$ python3 -q
>>> import numpy as np
>>> from numpy import linalg as LA
>>> np.set_printoptions(precision=2, suppress=True, linewidth=160)
>>> rd = lambda a: np.round(a, 2) + 0
>>> sig = 10 * 0.7 ** np.arange(7)
>>> rng = np.random.default_rng(198)
>>> J = rng.normal(size=(29, 7)) * rng.permutation(sig)
>>> print(rd(J))
[[ -3.96  -1.48   3.57  -7.78   0.88   1.72   0.52]
 [ -5.51  -0.22   2.7   -0.76  -0.77  -2.24  -0.01]
 [  3.18  -1.36  -0.74   3.16   0.09  -1.72   0.35]
 [ -0.52   1.86   1.29   1.69   4.58 -12.19  -0.69]
 [ -6.12   1.92   0.21  -1.08  -2.8    9.48   0.18]
 [  3.61  -0.03   1.21  -2.88  -0.64   2.94  -1.05]
 [  1.58  -2.64  -4.77  -5.79  -2.81  -3.21   0.25]
 [  3.75   0.66  -5.    -1.69  -1.65  -8.64   0.73]
 [  3.9    0.01  -3.1    5.97   0.49  10.62   1.28]
 [ -1.08  -1.03  -4.12   3.41   1.23  22.25  -0.91]
 [  1.12   1.04  -0.18   5.06   0.58 -12.73  -1.3 ]
 [ 12.67  -1.42  -0.38   4.06  -3.47  14.4   -0.95]
 [ -1.    -0.55  -2.16  -5.51  -0.18  10.03  -0.55]
 [  0.77  -0.88   2.04   4.13   1.25   5.38  -1.62]
 [ -7.45  -0.38  -3.28 -14.5   -5.77  -4.47  -2.22]
 [  2.28   1.54   1.69   7.61   3.03  -7.93   1.42]
 [ 22.18   0.38   7.12   1.94  -0.73 -19.87  -1.19]
 [-13.62  -0.47   1.54  -3.07  -2.84   6.32  -0.6 ]
 [ 11.01  -1.13   3.01  -1.17   2.18  -1.16  -0.81]
 [  8.78   0.64  -3.23  -0.04  -0.28 -10.14   1.05]
 [  1.05   2.04   1.51   4.77  -0.5   10.69   1.  ]
 [  4.79   1.08   1.67  -2.7   -1.58  -4.02   0.27]
 [ -2.28  -1.7    4.51  -2.19   1.62  19.25  -0.35]
 [ -0.02  -2.37   3.23   2.68  -1.46 -10.88  -1.38]
 [ -2.52  -2.61  -2.39   8.87   1.64   5.47  -0.13]
 [  3.02   3.02   2.8    0.37  -0.31  11.32   0.68]
 [ -1.02   4.5   -2.51   3.76   1.04   3.02   0.37]
 [ -7.45  -0.84  -1.39  -1.71   5.48  -7.58   0.04]
 [ -7.68   1.63  -4.83  -3.29   1.38  -8.06  -0.03]]
>>> cov = np.cov(J, rowvar=False)
>>> print(rd(np.polyfit(J[:, 1], J[:, 3], 1)))
[0.42 0.1 ]
>>> print(rd(J.std(axis=0)))
[ 6.9   1.68  3.08  4.87  2.32 10.12  0.9 ]
>>> print(rd(LA.eigvalsh(cov)[::-1]))
[110.41  51.41  20.93   9.08   3.75   2.87   0.62]
>>> print(np.argsort(-J.std(axis=0).round(6), kind="stable"))
[5 0 3 2 4 1 6]
